>>> import numpy as np
>>> np.set_printoptions(suppress=True, linewidth=200)
>>> def tidy(a):
...     return np.round(a, 2) + 0
... 
>>> F = np.load("test9.npy")
>>> F
array([[1.  , 0.2 , 0.04, 0.01, 0.  ],
       [0.2 , 1.  , 0.2 , 0.04, 0.01],
       [0.04, 0.2 , 1.  , 0.2 , 0.04],
       [0.01, 0.04, 0.2 , 1.  , 0.2 ],
       [0.  , 0.01, 0.04, 0.2 , 1.  ]])
>>> P = np.triu(np.array([[0, 0, -2, -1, 1],
...     [1, -1, 1, 2, 2],
...     [1, -2, 0, 1, -2],
...     [2, 0, -2, 0, 2],
...     [-1, 0, -1, -2, -2]]), 1) + np.eye(5)
>>> A2 = P @ F @ np.linalg.inv(P)
>>> np.linalg.matrix_rank(A2)
np.int64(5)
>>> evals, evecs = np.linalg.eigh(F)
>>> np.unique(evals.round(6) + 0, return_counts=True)[1]
array([1, 1, 1, 1, 1])
>>> (evals > 1e-8).sum(), (evals < -1e-8).sum()
(np.int64(5), np.int64(0))
>>> evals, evecs = np.linalg.eigh(F)
>>> x0 = np.array([1, 3, -3, -3, 2])
>>> tidy(evecs * np.sqrt(evals) @ evecs.T)
array([[0.99, 0.1 , 0.01, 0.  , 0.  ],
       [0.1 , 0.99, 0.1 , 0.01, 0.  ],
       [0.01, 0.1 , 0.99, 0.1 , 0.01],
       [0.  , 0.01, 0.1 , 0.99, 0.1 ],
       [0.  , 0.  , 0.01, 0.1 , 0.99]])
>>> np.abs(F).sum(axis=1).max(), tidy(np.abs(evals).max())
(np.float64(1.48), np.float64(1.4))
>>> tidy(x0 @ F @ x0 / (x0 @ x0)), tidy(evals[0]), tidy(evals[-1])
(np.float64(0.92), np.float64(0.69), np.float64(1.4))
>>> tidy(np.linalg.eigvalsh(F[1:, 1:]))
array([0.71, 0.85, 1.08, 1.36])
>>> print(tidy(evecs * np.abs(evals) @ evecs.T))
[[1.   0.2  0.04 0.01 0.  ]
 [0.2  1.   0.2  0.04 0.01]
 [0.04 0.2  1.   0.2  0.04]
 [0.01 0.04 0.2  1.   0.2 ]
 [0.   0.01 0.04 0.2  1.  ]]
